>>> import numpy as np
>>> np.set_printoptions(precision=2, suppress=True, linewidth=200)
>>> E = np.load("layer0.npy")
>>> print(E)
[[-3  1  0 -3  0 -3 -1  0 -1 -3 -2  0]
 [ 1  2 -2 -2  0 -2 -2  3 -3 -3  3 -1]
 [-3  1 -1 -3  2  1  1  1  2  1  1 -1]
 [ 2  2  0  2 -3  2  0 -2  3 -3 -1 -2]
 [ 3 -2 -1 -2  1  1  3 -2  2  1 -2 -3]
 [ 0  0  2 -3  0  2  0  1 -3 -1 -3  0]
 [-2 -2  2  1 -1  3  2  0  0  1 -3  2]
 [-4 -1  2 -1  0 -1  1 -3  2  0 -5  1]]
>>> # rank 7
>>> left, sigma, Vh = np.linalg.svd(E)
>>> print(np.argmax(sigma[:-1] / (sigma[1:] + 1e-6)) + 1)
7
>>> out = left[:, :7] @ np.diag(sigma[:7]) @ Vh[:7]
>>> print(out.round(2) + 0)
[[-3.  1.  0. -3.  0. -3. -1.  0. -1. -3. -2.  0.]
 [ 1.  2. -2. -2.  0. -2. -2.  3. -3. -3.  3. -1.]
 [-3.  1. -1. -3.  2.  1.  1.  1.  2.  1.  1. -1.]
 [ 2.  2.  0.  2. -3.  2.  0. -2.  3. -3. -1. -2.]
 [ 3. -2. -1. -2.  1.  1.  3. -2.  2.  1. -2. -3.]
 [ 0.  0.  2. -3.  0.  2.  0.  1. -3. -1. -3.  0.]
 [-2. -2.  2.  1. -1.  3.  2.  0.  0.  1. -3.  2.]
 [-4. -1.  2. -1.  0. -1.  1. -3.  2.  0. -5.  1.]]
>>> left, sigma, Vh = np.linalg.svd(E)
>>> V = Vh[:(sigma > 1e-8).sum()]
>>> rng = np.random.default_rng(809)
>>> x0 = E[5] + 2 * E[1] + rng.integers(2) * np.eye(12)[0]
>>> print(x0)
[ 2.  4. -2. -7.  0. -2. -4.  7. -9. -7.  3. -2.]
>>> print(np.allclose(V.T @ V @ x0, x0))
True
>>> def softmax(z):
...     e = np.exp(z - z.max(axis=-1, keepdims=True))
...     return e / e.sum(axis=-1, keepdims=True)
... 
>>> print(np.round(softmax(E[2] + -1), 2) + 0)
[0.   0.09 0.01 0.   0.23 0.09 0.09 0.09 0.23 0.09 0.09 0.01]
>>> S = E @ E.T / np.sqrt(12)
>>> print(np.round(softmax(S + np.triu(np.full(S.shape, -np.inf), 1)), 2) + 0)
[[1. 0. 0. 0. 0. 0. 0. 0.]
 [0. 1. 0. 0. 0. 0. 0. 0.]
 [0. 0. 1. 0. 0. 0. 0. 0.]
 [0. 0. 0. 1. 0. 0. 0. 0.]
 [0. 0. 0. 0. 1. 0. 0. 0.]
 [0. 0. 0. 0. 0. 1. 0. 0.]
 [0. 0. 0. 0. 0. 0. 1. 0.]
 [0. 0. 0. 0. 0. 0. 0. 1.]]
>>> mat = np.array([[2.1, 0.0, 2.0, 0.0, 0.0, 2.0, 1.0, 0.0],
...     [2.0, 2.1, 0.0, 1.0, 2.0, 2.0, 2.0, 1.0],
...     [2.0, 1.0, 2.1, 1.0, 0.0, 0.0, 0.0, 0.0],
...     [2.0, 0.0, 2.0, 2.1, 1.0, 1.0, 1.0, 1.0],
...     [1.0, 2.0, 1.0, 0.0, 2.1, 2.0, 1.0, 2.0],
...     [2.0, 2.0, 1.0, 2.0, 2.0, 2.1, 0.0, 0.0],
...     [2.0, 0.0, 2.0, 2.0, 1.0, 0.0, 0.1, 0.0],
...     [2.0, 0.0, 2.0, 0.0, 0.0, 2.0, 1.0, 0.1]])
>>> idx = rng.permutation(8)
>>> print(idx)
[7 3 4 6 1 2 0 5]
>>> out = mat[idx][:, idx]
>>> print(np.trace(out))
12.8
>>> u = np.array([1, 1, 9, 8, 9, 4, 1, 3])
>>> out = mat + np.outer(u, np.eye(8)[2])
>>> print(np.linalg.matrix_rank(np.linalg.inv(out) - np.linalg.inv(mat), tol=1e-8))
1
>>> print(out)
[[ 2.1  0.   3.   0.   0.   2.   1.   0. ]
 [ 2.   2.1  1.   1.   2.   2.   2.   1. ]
 [ 2.   1.  11.1  1.   0.   0.   0.   0. ]
 [ 2.   0.  10.   2.1  1.   1.   1.   1. ]
 [ 1.   2.  10.   0.   2.1  2.   1.   2. ]
 [ 2.   2.   5.   2.   2.   2.1  0.   0. ]
 [ 2.   0.   3.   2.   1.   0.   0.1  0. ]
 [ 2.   0.   5.   0.   0.   2.   1.   0.1]]
>>> print(round(float(np.linalg.det(out) / np.linalg.det(mat)), 2), round(float(1 + np.linalg.solve(mat, u)[2]), 2))
27.7 27.7
>>> print(round(float(np.linalg.norm(mat, 2) / np.linalg.norm(mat)), 2))
0.85
>>> print([round(float(x), 2) for x in np.linalg.svd(mat, compute_uv=False)[:3]])
[9.69, 4.26, 3.1]
>>> print(np.linalg.matrix_rank(mat, rtol=0.1))
6
>>> Q, R = np.linalg.qr(mat)
>>> print(Q.shape, R.shape)
(8, 8) (8, 8)
>>> print(round(float(abs(R[0, 0])), 2), np.round(np.linalg.norm(mat[:, 0]), 2))
5.42 5.42
>>> print(np.allclose(R.T @ R, mat.T @ mat))
True
>>> print(np.abs(np.diag(R)))
[5.42 2.89 1.49 2.32 1.32 1.36 0.98 0.03]
>>> x0 = np.array([2, 2, 5, -5, -4, 3, 2, 0])
>>> target = mat @ x0
>>> coef, lr = np.zeros(8), 1 / np.linalg.norm(mat, 2) ** 2
>>> for i in range(8):
...     coef -= lr * mat.T @ (mat @ coef - target)
...     if i % 2 == 0: print(i, round(np.linalg.norm(mat @ coef - target), 2))
... 
0 22.53
2 18.2
4 14.87
6 12.3
>>> print(np.round(np.linalg.cond(mat), 2))
720.16
>>> print(coef)
[ 2.14 -0.29  2.88 -2.11 -1.39  2.58  1.39  0.16]
>>> K = np.loadtxt("block5.csv", delimiter=",")
>>> print(K)
[[ -1.   0.   2.   0.]
 [  4.  -5.   3.   0.]
 [  5.   0.   1.   0.]
 [  2.  -4.  -2.   0.]
 [  4.  -2.   0.  -5.]
 [  4.   1.   0. -10.]
 [  6.  -3.   5. -13.]
 [  1.  -5.  10. -14.]
 [  2.  -8.  14. -11.]
 [  1.  -9.  15.  -6.]
 [  5.  -7.  15.  -4.]
 [  1. -12.  18.  -5.]
 [  6. -12.  14.  -3.]
 [  9.  -7.  17.   0.]
 [ 14.  -4.  15.   4.]
 [ 16.  -8.  15.   3.]
 [ 12.  -9.  19.   4.]
 [  9. -11.  15.   9.]
 [  9. -13.  12.   4.]
 [  6.  -8.  14.   4.]
 [  5.  -7.  12.   6.]
 [  9.  -2.   7.   5.]
 [  4.   3.   4.   8.]
 [  9.   8.   6.   9.]
 [  6.   3.   6.   9.]
 [  5.   6.   3.  11.]
 [  4.  11.   7.  15.]
 [ -1.  14.  10.  14.]]
>>> cen = (K - K.mean(axis=0)) / K.std(axis=0)
>>> print(cen.std(axis=0))
[1. 1. 1. 1.]
>>> coef = np.linalg.lstsq(np.delete(cen, 0, axis=1), cen[:, 0])[0]
>>> print(np.abs(coef).argmax())
2
>>> idx = K[:, 1] > np.median(K[:, 1])
>>> u = K[idx].mean(axis=0) - K[~idx].mean(axis=0)
>>> print(u)
[-1.14 10.86 -9.21  4.29]
>>> print(round(float((((K - K.mean(axis=0)) @ u > 0) == idx).mean()), 2))
0.89
>>> print(((K - K.mean(axis=0)) @ u > 0).astype(int))
[1 1 1 1 1 1 0 0 0 0 0 0 0 0 0 0 0 0 0 0 0 1 1 1 1 1 1 1]
>>> print(np.argsort(-np.abs(u).round(6), kind="stable"))
[1 2 3 0]
>>> Z = K[[20, 11]].astype(float)
>>> for _ in range(6):
...     idx = np.linalg.norm(K[:, None] - Z, axis=-1).argmin(axis=1)
...     Z = np.array([K[idx == j].mean(axis=0) for j in range(2)])
... 
>>> print(idx)
[0 0 0 0 0 1 1 1 1 1 1 1 1 1 0 0 0 0 0 0 0 0 0 0 0 0 0 0]
>>> print(Z)
[[ 6.37 -1.47  7.84  5.26]
 [ 3.89 -6.89 12.   -7.33]]
>>> print(np.bincount(idx))
[19  9]
>>> print(np.abs(Z[1] - Z[0]).argmax())
3
>>> P = K @ np.linalg.solve(K.T @ K, K.T)
>>> print(np.round(P @ K[:, 3], 2) + 0)
[  0.   0.   0.   0.  -5. -10. -13. -14. -11.  -6.  -4.  -5.  -3.   0.   4.   3.   4.   9.   4.   4.   6.   5.   8.   9.   9.  11.  15.  14.]
>>> print(np.diag(P))
[0.01 0.03 0.05 0.05 0.07 0.2  0.25 0.22 0.18 0.16 0.09 0.23 0.09 0.09 0.16 0.22 0.12 0.2  0.18 0.08 0.09 0.08 0.04 0.2  0.07 0.09 0.23 0.47]
>>> print(np.trace(P))
4.0
>>> print(np.round(np.linalg.eigvalsh(P), 2) + 0)
[0. 0. 0. 0. 0. 0. 0. 0. 0. 0. 0. 0. 0. 0. 0. 0. 0. 0. 0. 0. 0. 0. 0. 0. 1. 1. 1. 1.]
>>> left, sigma, Vh = np.linalg.svd(K, full_matrices=False)
>>> print(np.round(left.T @ left, 2) + 0)
[[1. 0. 0. 0.]
 [0. 1. 0. 0.]
 [0. 0. 1. 0.]
 [0. 0. 0. 1.]]
>>> print(np.cumsum(sigma ** 2) / np.sum(sigma ** 2))
[0.64 0.91 0.96 1.  ]
>>> print((sigma > 1e-8).sum())
4
>>> print(round(np.sqrt((sigma ** 2).sum()), 2), round(float(np.linalg.norm(K)), 2))
89.69 89.69
>>> A = np.load("mat.npy")
>>> print(A)
[[121 -64 -19 -68  22  55 -29  40 -19]
 [-64 128 -33  93 -30 -54  34 -41 -28]
 [-19 -33  84 -50  49 -22   6  -5  43]
 [-68  93 -50 142 -73 -16  48 -57 -15]
 [ 22 -30  49 -73  98  -3 -30  24   4]
 [ 55 -54 -22 -16  -3  63 -26  21 -15]
 [-29  34   6  48 -30 -26  96 -67  56]
 [ 40 -41  -5 -57  24  21 -67  79 -24]
 [-19 -28  43 -15   4 -15  56 -24  92]]
>>> # symmetric
>>> out = np.array([[0, -2, 2],
...     [0, 3, -3],
...     [-1, -1, 3],
...     [-3, 3, -1],
...     [-2, -1, 3],
...     [2, -2, 3],
...     [0, -3, -2],
...     [0, -1, -3]])
>>> print(np.linalg.matrix_rank(mat @ out))
3
>>> print(np.linalg.matrix_rank(np.vstack([mat, out.T])))
8
>>> print(np.einsum("ij->j", mat))
[15.1  7.1 12.1  8.1  8.1 11.1  6.1  4.1]
>>> print((A + A.T) / 2)
[[121. -64. -19. -68.  22.  55. -29.  40. -19.]
 [-64. 128. -33.  93. -30. -54.  34. -41. -28.]
 [-19. -33.  84. -50.  49. -22.   6.  -5.  43.]
 [-68.  93. -50. 142. -73. -16.  48. -57. -15.]
 [ 22. -30.  49. -73.  98.  -3. -30.  24.   4.]
 [ 55. -54. -22. -16.  -3.  63. -26.  21. -15.]
 [-29.  34.   6.  48. -30. -26.  96. -67.  56.]
 [ 40. -41.  -5. -57.  24.  21. -67.  79. -24.]
 [-19. -28.  43. -15.   4. -15.  56. -24.  92.]]
>>> print(np.trace(A))
903
>>> print(np.round(np.abs(np.linalg.eigvals(A)).max(), 2))
388.21
>>> print(A @ A)
[[ 30033 -27357    294 -28759  12360  16895 -17681  18677  -5373]
 [-27357  37655 -11507  38555 -18548 -15831  17221 -19643  -4180]
 [   294 -11507  15801 -16374  13078  -2750    -46   1908  10585]
 [-28759  38555 -16374  47300 -27076 -12943  21843 -23824  -2968]
 [ 12360 -18548  13078 -27076  20219   3661 -11994  12125   2173]
 [ 16895 -15831  -2750 -12943   3661  12001 -10622  10448  -4536]
 [-17681  17221    -46  21843 -11994 -10622  22754 -19655  11543]
 [ 18677 -19643   1908 -23824  12125  10448 -19655  18878  -7047]
 [ -5373  -4180  10585  -2968   2173  -4536  11543  -7047  15636]]
